$ python -q
>>> import numpy as np
>>> np.set_printoptions(suppress=True, linewidth=140)
>>> W0 = np.loadtxt("test13.csv", delimiter=",")
>>> print(W0.round(2))
[[-0.84  2.75 -0.24  0.73 -0.39]
 [-0.6  -0.69  0.41  0.56 -2.77]
 [ 0.6   0.6  -1.17 -2.46 -0.94]
 [-0.84  0.36  2.5  -1.38  0.18]
 [-2.63 -0.7  -1.08 -0.48  0.48]]
>>> x = np.array([4, 2, -2, -4, -5])
>>> h = np.maximum(W0 @ x, 0)
>>> print(np.round(np.tanh(W0 @ x), 2))
[ 0.93  1.    1.   -1.   -1.  ]
>>> print(h.round(2))
[ 1.67  7.07 20.45  0.    0.  ]
>>> print(np.flatnonzero(h > 1e-9))
[0 1 2]
>>> print(np.round(np.maximum(W0 @ x, 0) - np.maximum(-W0 @ x, 0), 2))
[  1.67   7.07  20.45  -3.01 -10.24]
>>> mat = np.load("m.npy")
>>> print(mat)
[[0 0 0 1 0]
 [0 1 0 0 0]
 [0 0 1 0 0]
 [1 0 0 0 0]
 [0 0 0 0 1]]
>>> q, r_ = np.linalg.qr(mat)
>>> print(q.T @ q)
[[1. 0. 0. 0. 0.]
 [0. 1. 0. 0. 0.]
 [0. 0. 1. 0. 0.]
 [0. 0. 0. 1. 0.]
 [0. 0. 0. 0. 1.]]
>>> print(abs(r_[0, 0]), np.round(np.linalg.norm(mat[:, 0]), 2))
1.0 1.0
>>> print(np.trace(q @ q.T))
5.0
>>> print(np.round(np.linalg.det(mat), 2))
-1.0
>>> print(np.linalg.matrix_power(mat, 3))
[[0 0 0 1 0]
 [0 1 0 0 0]
 [0 0 1 0 0]
 [1 0 0 0 0]
 [0 0 0 0 1]]
>>> print(np.allclose(mat, mat.T))
True
>>> print((mat + mat.T) / 2)
[[0. 0. 0. 1. 0.]
 [0. 1. 0. 0. 0.]
 [0. 0. 1. 0. 0.]
 [1. 0. 0. 0. 0.]
 [0. 0. 0. 0. 1.]]
>>> E = np.load("block2.npy")
>>> print(E)
[[0.25 0.25 0.   0.25 0.25 0.   0.  ]
 [0.   0.5  0.   0.   0.   0.   0.5 ]
 [0.   0.   0.5  0.5  0.   0.   0.  ]
 [0.   0.5  0.   0.5  0.   0.   0.  ]
 [0.   0.   0.   0.33 0.67 0.   0.  ]
 [0.   0.   0.   0.   0.5  0.5  0.  ]
 [0.25 0.   0.25 0.   0.   0.25 0.25]]
>>> x = np.array([6, -9, -2, -2, -1, 8, 2])
>>> y = E @ x
>>> print(y)
[-1.5  -3.5  -2.   -5.5  -1.33  3.5   3.5 ]
>>> print(np.round(np.linalg.solve(E.T, E[6]), 2) + 0)
[0. 0. 0. 0. 0. 0. 1.]
>>> print(np.round(np.linalg.solve(E, E[:, 3]), 2))
[0. 0. 0. 1. 0. 0. 0.]
>>> print(np.round(np.linalg.solve(E, y + E[:, 1]), 2))
[ 6. -8. -2. -2. -1.  8.  2.]
>>> print(np.round(np.linalg.solve(E, 2 * y), 2))
[ 12. -18.  -4.  -4.  -2.  16.   4.]
>>> W = np.array([[-3, 0, 0, -2, -1, 0],
...     [0, -1, 2, 2, 1, 2],
...     [-1, 1, -3, -3, 2, -3],
...     [-2, 3, -2, 2, 1, 2],
...     [3, -1, -3, 0, 0, 3],
...     [2, -2, 3, -1, 1, -3],
...     [1, 0, 3, -3, 0, -2]])
>>> beta = np.array([1, -1, 2, -1, -2, -2])
>>> H = np.maximum(E @ W + beta, 0)
>>> print(np.round((H > 0).mean(axis=0), 2))
[0.71 0.14 0.71 0.14 0.   0.14]
>>> print(np.linalg.matrix_rank(H))
5
>>> print((H > 0).astype(int))
[[1 0 1 0 0 0]
 [1 0 1 0 0 0]
 [0 1 0 0 0 0]
 [0 0 1 1 0 0]
 [1 0 0 0 0 1]
 [1 0 1 0 0 0]
 [1 0 1 0 0 0]]
>>> basis = np.array([[-5, 2, -8],
...     [-4, 2, -1],
...     [-6, -2, -6],
...     [2, 2, -2],
...     [4, 5, -5],
...     [8, -8, -7]])
>>> print((H @ basis).round(6).argmax(axis=1))
[1 1 1 1 1 1 1]
>>> print(np.round(H @ basis, 2))
[[-10.    -1.5  -11.5 ]
 [-34.5   -6.   -39.  ]
 [ -4.     2.    -1.  ]
 [-10.    -2.   -14.  ]
 [ -6.39  -0.66 -23.49]
 [-29.5    3.   -40.  ]
 [-20.25  -4.   -22.5 ]]
>>> ang = np.radians(180)
>>> r_ = np.eye(5)
>>> r_[0, 0] = r_[4, 4] = np.cos(ang)
>>> r_[0, 4], r_[4, 0] = -np.sin(ang), np.sin(ang)
>>> print(r_.round(2) + 0)
[[-1.  0.  0.  0.  0.]
 [ 0.  1.  0.  0.  0.]
 [ 0.  0.  1.  0.  0.]
 [ 0.  0.  0.  1.  0.]
 [ 0.  0.  0.  0. -1.]]
>>> other = mat @ r_.T
>>> print(np.abs(other - mat).max(axis=0))
[2. 0. 0. 0. 2.]
>>> print(other.round(2) + 0)
[[ 0.  0.  0.  1.  0.]
 [ 0.  1.  0.  0.  0.]
 [ 0.  0.  1.  0.  0.]
 [-1.  0.  0.  0.  0.]
 [ 0.  0.  0.  0. -1.]]
>>> rng = np.random.default_rng(650715)
>>> labels = rng.permutation(7)
>>> print(labels)
[4 1 2 0 5 3 6]
>>> other = E[labels][:, labels]
>>> print(np.round(np.sort(np.abs(np.linalg.eigvals(other))), 2))
[0.18 0.18 0.39 0.5  0.64 0.64 1.  ]
>>> print(np.trace(other))
3.17
>>> M = np.loadtxt("a.csv", delimiter=",")
>>> print(M)
[[ 2.  1.  0.  2.  1.  2.]
 [ 0.  2.  0.  3.  0.  3.]
 [ 1.  2.  1.  1.  2.  1.]
 [ 1.  3.  2.  0.  1.  1.]
 [ 1.  3.  0.  1.  2.  3.]
 [ 3.  0.  0.  1.  1.  3.]
 [ 2. -1.  0. -1.  1. -1.]]
>>> proj = M @ np.linalg.solve(M.T @ M, M.T)
>>> print(round(np.trace(proj), 2))
6.0
>>> print(np.round(proj @ M[:, 0], 2) + 0)
[2. 0. 1. 1. 1. 3. 2.]
>>> print(np.allclose(proj @ proj, proj))
True
>>> print(proj.round(2) + 0)
[[ 0.67  0.33  0.    0.    0.    0.    0.33]
 [ 0.33  0.67  0.    0.    0.    0.   -0.33]
 [ 0.    0.    1.    0.    0.    0.    0.  ]
 [ 0.    0.    0.    1.    0.    0.    0.  ]
 [ 0.    0.    0.    0.    1.    0.    0.  ]
 [ 0.    0.    0.    0.    0.    1.    0.  ]
 [ 0.33 -0.33  0.    0.    0.    0.    0.67]]
>>> other = M[0, 0] * M[1:] - np.outer(M[1:, 0], M[0])
>>> print(other)
[[ 0.  4.  0.  6.  0.  6.]
 [ 0.  3.  2.  0.  3.  0.]
 [ 0.  5.  4. -2.  1.  0.]
 [ 0.  5.  0.  0.  3.  4.]
 [ 0. -3.  0. -4. -1.  0.]
 [ 0. -4.  0. -6.  0. -6.]]
>>> print(np.linalg.matrix_rank(other), np.linalg.matrix_rank(M))
5 6
>>> print(M[:, 0] / M[0, 0])
[1.  0.  0.5 0.5 0.5 1.5 1. ]
>>> labels = rng.permutation(7)
>>> other = E[:, labels] * rng.choice([-1, 1], 7)
>>> print(other)
[[ 0.    0.25  0.25  0.   -0.   -0.25 -0.25]
 [ 0.    0.5   0.    0.5  -0.   -0.   -0.  ]
 [ 0.    0.    0.    0.   -0.5  -0.5  -0.  ]
 [ 0.    0.5   0.    0.   -0.   -0.5  -0.  ]
 [ 0.    0.    0.    0.   -0.   -0.33 -0.67]
 [ 0.5   0.    0.    0.   -0.   -0.   -0.5 ]
 [ 0.25  0.    0.25  0.25 -0.25 -0.   -0.  ]]
>>> left, _, Vt = np.linalg.svd(E.T @ other)
>>> print(labels)
[5 1 0 6 2 3 4]
>>> print(np.round(left @ Vt, 2) + 0)
[[ 0.  0.  1.  0.  0.  0.  0.]
 [ 0.  1.  0.  0.  0.  0.  0.]
 [ 0.  0.  0.  0. -1.  0.  0.]
 [ 0.  0.  0.  0.  0. -1.  0.]
 [ 0.  0.  0.  0.  0.  0. -1.]
 [ 1.  0.  0.  0.  0.  0.  0.]
 [ 0.  0.  0.  1.  0.  0.  0.]]
>>> q, vecs = np.linalg.qr(E[:, :1])[0], np.linalg.qr(E[:, 1:])[0]
>>> sig = np.linalg.svd(q.T @ vecs, compute_uv=False)
>>> print(np.round(np.linalg.norm(q @ q.T - vecs @ vecs.T, 2), 2))
1.0
>>> print(sig.round(2))
[0.52]
>>> A = np.load("out1.npy")
>>> print(A)
[[  1.7    8.59   0.6    0.7    1.3   -0.4 ]
 [  0.5    2.46  -2.4    0.6    1.8    0.8 ]
 [ -0.9   -4.62   1.5    0.    -1.     1.5 ]
 [  1.     5.02  -0.1   -1.    -1.1   -1.1 ]
 [ -0.2   -0.92   0.8   -1.3   -2.4   -0.6 ]
 [ -0.1   -0.45  -1.3   -1.1    0.3   -0.5 ]
 [ -2.1  -10.51  -1.2    0.2   -0.3    0.3 ]
 [ -0.5   -2.56   0.5    0.8    0.3    1.2 ]
 [  0.5    2.51  -1.7    0.8   -0.9   -0.1 ]
 [  1.7    8.6    0.1    0.2    0.6   -0.2 ]
 [  0.7    3.6   -0.9    0.4   -0.2   -0.1 ]
 [ -0.5   -2.47  -0.7    0.5    1.2   -0.8 ]
 [  1.1    5.5   -1.1    0.    -0.2   -0.3 ]
 [ -0.8   -4.    -0.6   -0.2    1.3    0.9 ]
 [  1.4    6.91  -0.7   -0.2   -0.5   -1.1 ]
 [  1.8    9.02   1.1    0.7   -1.2   -1.1 ]
 [  0.3    1.56  -0.1   -1.8    0.3    1.6 ]
 [  0.8    3.96  -1.     0.2    1.4    0.3 ]]
>>> u, r1 = A[3], A[10]
>>> print(round(u @ u, 2))
29.63
>>> p = (u @ r1) / (u @ u) * u
>>> print(np.linalg.matrix_rank(np.outer(u, r1)))
1
>>> print(np.round(r1 - p, 2))
[ 0.07  0.42 -0.84  1.03  0.5   0.6 ]
>>> other = np.array([[1, 2, 1], [2, 0, 0], [-2, 0, -1], [2, -2, 2], [1, -2, 1]])
>>> print(np.linalg.matrix_rank(W0 @ other))
3
>>> print(np.round(np.einsum("ij->j", W0), 2))
[-4.3   2.32  0.41 -3.02 -3.44]
>>> print(np.round(np.einsum("ij,ij->i", W0, W0), 2))
[9. 9. 9. 9. 9.]
>>> proj = A @ np.linalg.solve(A.T @ A, A.T)
>>> print(np.round(proj @ A[:, 1], 2))
[  8.59   2.46  -4.62   5.02  -0.92  -0.45 -10.51  -2.56   2.51   8.6    3.6   -2.47   5.5   -4.     6.91   9.02   1.56   3.96]
>>> print(np.round(np.diag(proj), 2))
[0.37 0.41 0.44 0.24 0.41 0.27 0.37 0.21 0.49 0.26 0.31 0.28 0.15 0.14 0.48 0.33 0.65 0.19]
>>> print(round(float(np.trace(proj)), 2))
6.0
>>> C2 = np.cov(A, rowvar=False)
>>> print(C2.shape)
(6, 6)
>>> print(np.round(A.std(axis=0), 2))
[1.03 5.16 1.   0.76 1.09 0.85]
>>> print(C2.round(2))
[[ 1.12  5.62  0.1   0.1   0.03 -0.46]
 [ 5.62 28.21  0.49  0.5   0.15 -2.31]
 [ 0.1   0.49  1.06 -0.09 -0.5   0.02]
 [ 0.1   0.5  -0.09  0.61  0.28 -0.03]
 [ 0.03  0.15 -0.5   0.28  1.25  0.31]
 [-0.46 -2.31  0.02 -0.03  0.31  0.77]]
>>> print(np.argsort(-A.std(axis=0).round(6), kind="stable"))
[1 4 0 2 5 3]
>>> print(np.argwhere(np.triu(np.abs(np.corrcoef(A.T)) > 0.8, 1)))
[[0 1]]
>>> X = np.load("x.npy")
>>> print(X)
[[-0.07  0.77  0.28 -0.63 -0.56 -0.77]
 [-0.06  0.66  0.24 -0.54 -0.48 -0.66]
 [-0.08  0.88  0.32 -0.72 -0.64 -0.88]
 [ 0.12 -1.32 -0.48  1.08  0.96  1.32]
 [ 0.18 -1.98 -0.72  1.62  1.44  1.98]
 [ 0.07 -0.77 -0.28  0.63  0.56  0.77]
 [ 0.17 -1.87 -0.68  1.53  1.36  1.87]
 [ 0.08 -0.88 -0.32  0.72  0.64  0.88]
 [ 0.05 -0.55 -0.2   0.45  0.4   0.55]]
>>> W = np.array([[-2, -3, 0],
...     [-2, -2, 0],
...     [-1, -2, -3],
...     [-2, 0, 2],
...     [-1, -1, 2],
...     [0, 2, -3]])
>>> beta = np.array([5, 1, 3])
>>> H = np.maximum(X @ W + beta, 0)
>>> print(np.round((H > 0).mean(axis=0), 2))
[1.   0.67 1.  ]
>>> print((H > 0).astype(int))
[[1 0 1]
 [1 0 1]
 [1 0 1]
 [1 1 1]
 [1 1 1]
 [1 1 1]
 [1 1 1]
 [1 1 1]
 [1 1 1]]
>>> basis = np.array([[-1, -1], [1, 2], [0, -1]])
>>> print((H @ basis).round(6).argmax(axis=1))
[0 0 0 1 1 0 1 1 0]
>>> print(np.linalg.matrix_rank(E))
7
>>> print(E.sum(axis=0))
[0.5  1.25 0.75 1.58 1.42 0.75 0.75]
>>> print(np.round(E - E[0], 2))
[[ 0.    0.    0.    0.    0.    0.    0.  ]
 [-0.25  0.25  0.   -0.25 -0.25  0.    0.5 ]
 [-0.25 -0.25  0.5   0.25 -0.25  0.    0.  ]
 [-0.25  0.25  0.    0.25 -0.25  0.    0.  ]
 [-0.25 -0.25  0.    0.08  0.42  0.    0.  ]
 [-0.25 -0.25  0.   -0.25  0.25  0.5   0.  ]
 [ 0.   -0.25  0.25 -0.25 -0.25  0.25  0.25]]
>>> print(E.sum(axis=1))
[1. 1. 1. 1. 1. 1. 1.]
>>> print(np.count_nonzero(E))
18
>>> print(round(np.linalg.norm(E), 2))
1.75
>>> print(E.shape)
(7, 7)
>>> print(np.unique(X.round(6), axis=0).shape)
(9, 6)
>>> print(np.linalg.lstsq(X[:-1].T, X[-1])[2])
1
>>> print(np.round(X @ np.linalg.pinv(X) @ X, 2))
[[-0.07  0.77  0.28 -0.63 -0.56 -0.77]
 [-0.06  0.66  0.24 -0.54 -0.48 -0.66]
 [-0.08  0.88  0.32 -0.72 -0.64 -0.88]
 [ 0.12 -1.32 -0.48  1.08  0.96  1.32]
 [ 0.18 -1.98 -0.72  1.62  1.44  1.98]
 [ 0.07 -0.77 -0.28  0.63  0.56  0.77]
 [ 0.17 -1.87 -0.68  1.53  1.36  1.87]
 [ 0.08 -0.88 -0.32  0.72  0.64  0.88]
 [ 0.05 -0.55 -0.2   0.45  0.4   0.55]]
>>> def softmax(z):
...     e = np.exp(z - z.max(axis=-1, keepdims=True))
...     return e / e.sum(axis=-1, keepdims=True)
... 
>>> print(np.round(softmax(X[2]), 2))
[0.15 0.39 0.22 0.08 0.09 0.07]
>>> print(np.round(softmax(10 * X[2]), 2) + 0)
[0. 1. 0. 0. 0. 0.]
>>> print(np.round(softmax(X).sum(axis=1), 2))
[1. 1. 1. 1. 1. 1. 1. 1. 1.]
>>> S = X @ X.T / np.sqrt(6)
>>> print(np.round(softmax(S)[2] @ X, 2))
[-0.04  0.47  0.17 -0.39 -0.34 -0.47]
>>> print(softmax(S).round(6).argmax(axis=1))
[2 2 2 4 4 4 4 4 4]
>>> print(np.round(softmax(S), 2) + 0)
[[0.26 0.23 0.29 0.03 0.01 0.05 0.02 0.05 0.06]
 [0.24 0.22 0.27 0.04 0.02 0.06 0.02 0.05 0.07]
 [0.27 0.24 0.31 0.02 0.01 0.04 0.01 0.04 0.06]
 [0.   0.   0.   0.12 0.4  0.05 0.33 0.06 0.03]
 [0.   0.   0.   0.08 0.49 0.02 0.37 0.03 0.01]
 [0.02 0.02 0.01 0.15 0.3  0.08 0.26 0.09 0.07]
 [0.   0.   0.   0.09 0.48 0.02 0.36 0.03 0.01]
 [0.01 0.01 0.01 0.15 0.32 0.08 0.28 0.09 0.06]
 [0.03 0.03 0.03 0.15 0.24 0.1  0.22 0.11 0.08]]
>>> left, sig, Vt = np.linalg.svd(X)
>>> vecs = Vt[:(sig > 1e-8).sum()]
>>> x = X[6] + 5 * X[3] + rng.integers(2) * np.eye(6)[3]
>>> print(x.round(2))
[ 0.77 -8.47 -3.08  7.93  6.16  8.47]
>>> print(np.allclose(vecs.T @ vecs @ x, x))
False
>>> print(np.linalg.matrix_rank(np.vstack([X, x])))
2
>>> J = np.load("layer12.npy")
>>> print(J)
[[ 4 -3  3  4 -1  1]
 [ 2 -3 -2  1  0  3]
 [-1 -5  2  5  0 -3]]
>>> print(np.diff(J, axis=0))
[[-2  0 -5 -3  1  2]
 [-3 -2  4  4  0 -6]]
>>> print(np.abs(J).max())
5
>>> u, r1 = J[2], J[1]
>>> print(u @ u)
64
>>> print(u @ r1)
5
>>> p = (u @ r1) / (u @ u) * u
>>> print(p.round(2))
[-0.08 -0.39  0.16  0.39  0.   -0.23]
>>> print((r1 - p) @ u)
0.0
>>> print(np.linalg.matrix_rank(np.outer(u, r1)))
1
>>> print(np.outer(u, r1))
[[ -2   3   2  -1   0  -3]
 [-10  15  10  -5   0 -15]
 [  4  -6  -4   2   0   6]
 [ 10 -15 -10   5   0  15]
 [  0   0   0   0   0   0]
 [ -6   9   6  -3   0  -9]]
>>> print(round(float(np.linalg.norm(u + r1) ** 2 + np.linalg.norm(u - r1) ** 2), 2))
182.0
